% python3 -q
>>> import numpy as np
>>> np.set_printoptions(precision=3, suppress=True, linewidth=140)
>>> mat = np.load("data.npy")
>>> mat
array([[ 1,  0,  0,  0,  0,  0,  0,  0,  0],
       [ 0,  1,  0,  0,  0,  0,  0,  0,  0],
       [ 0,  0, -1,  0,  0,  0,  0,  0,  0],
       [ 0,  0,  0, -1,  0,  0,  0,  0,  0],
       [ 0,  0,  0,  0,  3,  0,  0,  0,  0],
       [ 0,  0,  0,  0,  0,  0,  0,  0,  0],
       [ 0,  0,  0,  0,  0,  0, -1,  0,  0],
       [ 0,  0,  0,  0,  0,  0,  0,  3,  0],
       [ 0,  0,  0,  0,  0,  0,  0,  0, -1]])
>>> # triangular, det is the product of the diagonal
>>> np.linalg.matrix_rank(mat, rtol=0.1)
np.int64(8)
>>> np.argsort(-np.linalg.norm(mat, axis=0).round(6), kind="stable")[:3]
array([4, 7, 0])
>>> round(np.trace(np.linalg.pinv(mat) @ mat), 3)
np.float64(8.0)
>>> np.abs(np.diag(np.linalg.qr(mat)[1])) > 1e-9
array([ True,  True,  True,  True,  True, False,  True,  True,  True])
>>> try:
...     np.linalg.inv(mat)
... except np.linalg.LinAlgError as e:
...     print("failed:", e)
... 
failed: Singular matrix
>>> u = np.array([0, -1])
>>> np.cross(mat[2, :3], mat[3, :3])
array([0, 0, 0])
>>> rank = np.linalg.matrix_rank(mat)
>>> rank
np.int64(8)
>>> N = np.linalg.svd(mat)[2][rank:].T
>>> mat @ N
array([[0.],
       [0.],
       [0.],
       [0.],
       [0.],
       [0.],
       [0.],
       [0.],
       [0.]])
>>> N[:, 0] / N[np.abs(N[:, 0]).round(6).argmax(), 0]
array([0., 0., 0., 0., 0., 1., 0., 0., 0.])
>>> np.linalg.matrix_rank(mat.T @ mat), np.linalg.matrix_rank(mat @ mat.T)
(np.int64(8), np.int64(8))
>>> vals, vecs = np.linalg.eigh(mat)
>>> x0 = np.array([4, -5, -3, 5, -2, 1, 4, -2, 3])
>>> vecs * np.abs(vals) @ vecs.T
array([[1., 0., 0., 0., 0., 0., 0., 0., 0.],
       [0., 1., 0., 0., 0., 0., 0., 0., 0.],
       [0., 0., 1., 0., 0., 0., 0., 0., 0.],
       [0., 0., 0., 1., 0., 0., 0., 0., 0.],
       [0., 0., 0., 0., 3., 0., 0., 0., 0.],
       [0., 0., 0., 0., 0., 0., 0., 0., 0.],
       [0., 0., 0., 0., 0., 0., 1., 0., 0.],
       [0., 0., 0., 0., 0., 0., 0., 3., 0.],
       [0., 0., 0., 0., 0., 0., 0., 0., 1.]])
>>> vecs * np.maximum(vals, 0) @ vecs.T
array([[1., 0., 0., 0., 0., 0., 0., 0., 0.],
       [0., 1., 0., 0., 0., 0., 0., 0., 0.],
       [0., 0., 0., 0., 0., 0., 0., 0., 0.],
       [0., 0., 0., 0., 0., 0., 0., 0., 0.],
       [0., 0., 0., 0., 3., 0., 0., 0., 0.],
       [0., 0., 0., 0., 0., 0., 0., 0., 0.],
       [0., 0., 0., 0., 0., 0., 0., 0., 0.],
       [0., 0., 0., 0., 0., 0., 0., 3., 0.],
       [0., 0., 0., 0., 0., 0., 0., 0., 0.]])
>>> round(x0 @ mat @ x0 / (x0 @ x0), 3), vals[0], vals[-1]
(np.float64(0.055), np.float64(-1.0), np.float64(3.0))
>>> np.abs(mat).sum(axis=1).max(), np.abs(vals).max()
(np.int64(3), np.float64(3.0))
